$ python -q
>>> import numpy as np
>>> np.set_printoptions(precision=3, suppress=True, linewidth=160)
>>> J = np.load("run10.npy")
>>> J
array([[-3, -2, -1],
       [ 0,  1,  2],
       [ 3,  4,  5],
       [ 6,  7,  8],
       [ 9, 10, 11],
       [12, 13, 14]])
>>> M2 = J / np.sqrt((J ** 2).mean(axis=1, keepdims=True))
>>> J - J.mean(axis=1, keepdims=True)
array([[-1.,  0.,  1.],
       [-1.,  0.,  1.],
       [-1.,  0.,  1.],
       [-1.,  0.,  1.],
       [-1.,  0.,  1.],
       [-1.,  0.,  1.]])
>>> np.linalg.matrix_rank(M2) == np.linalg.matrix_rank(J)
np.True_
>>> np.linalg.matrix_rank(J - J.mean(axis=1, keepdims=True))
np.int64(1)
>>> U, sigma, vt = np.linalg.svd(J)
>>> vecs = vt[:(sigma > 1e-8).sum()]
>>> rng = np.random.default_rng(180)
>>> x0 = J[3] + -2 * J[2] + rng.integers(2) * np.eye(3)[2]
>>> x0
array([ 0., -1., -2.])
>>> np.diag(vecs.T @ vecs)
array([0.833, 0.333, 0.833])
>>> vecs.T @ vecs
array([[ 0.833,  0.333, -0.167],
       [ 0.333,  0.333,  0.333],
       [-0.167,  0.333,  0.833]])
>>> np.allclose(vecs.T @ vecs @ x0, x0)
True
>>> mat = np.loadtxt("dump.csv", delimiter=",")
>>> mat
array([[ 6.011, -4.697, -6.321, -1.361],
       [-1.658,  0.943,  9.575, -2.164],
       [-6.335,  5.39 , -3.105,  4.602],
       [-6.281,  4.946,  5.762,  1.696],
       [-5.894,  4.591,  6.533,  1.227],
       [ 6.973, -5.807,  0.617, -4.157],
       [-7.099,  5.778,  2.36 ,  3.264],
       [-2.154,  1.358,  9.491, -1.855],
       [ 6.748, -5.393, -4.433, -2.392],
       [ 6.681, -5.327, -4.669, -2.278],
       [-7.128,  5.826,  1.821,  3.455],
       [-7.132,  5.837,  1.652,  3.512],
       [ 3.509, -3.249,  7.573, -4.448],
       [ 7.133, -5.84 , -1.593, -3.532],
       [-6.245,  5.327, -3.346,  4.63 ],
       [-3.081,  2.912, -7.955,  4.329],
       [-6.946,  5.597,  3.557,  2.789],
       [ 5.36 , -4.677,  5.2  , -4.729],
       [ 4.53 , -4.045,  6.436, -4.658],
       [ 4.41 , -3.952,  6.589, -4.64 ],
       [-5.982,  4.671,  6.375,  1.327],
       [-0.434, -0.071,  9.573, -2.858],
       [-2.422,  2.389, -8.455,  4.117],
       [-2.055,  1.275,  9.512, -1.918],
       [-4.129,  3.036,  8.576, -0.438],
       [ 6.828, -5.474, -4.118, -2.54 ],
       [-0.191,  0.585, -9.462,  3.177],
       [ 7.076, -5.747, -2.624, -3.165],
       [ 1.724, -0.998, -9.567,  2.124],
       [ 5.889, -5.069,  4.188, -4.7  ],
       [ 5.999, -5.15 ,  3.944, -4.684]])
>>> W2 = mat[[4, 25]].astype(float)
>>> for _ in range(3):
...     z = np.linalg.norm(mat[:, None] - W2, axis=-1).argmin(axis=1)
...     W2 = np.array([mat[z == j].mean(axis=0) for j in range(2)])
... 
>>> z
array([1, 0, 0, 0, 0, 1, 0, 0, 1, 1, 0, 0, 1, 1, 0, 0, 0, 1, 1, 1, 0, 0, 0, 0, 0, 1, 1, 1, 1, 1, 1])
>>> np.bincount(z)
array([16, 15])
>>> W2[1] - W2[0]
array([ 9.931, -8.06 , -3.795, -4.406])
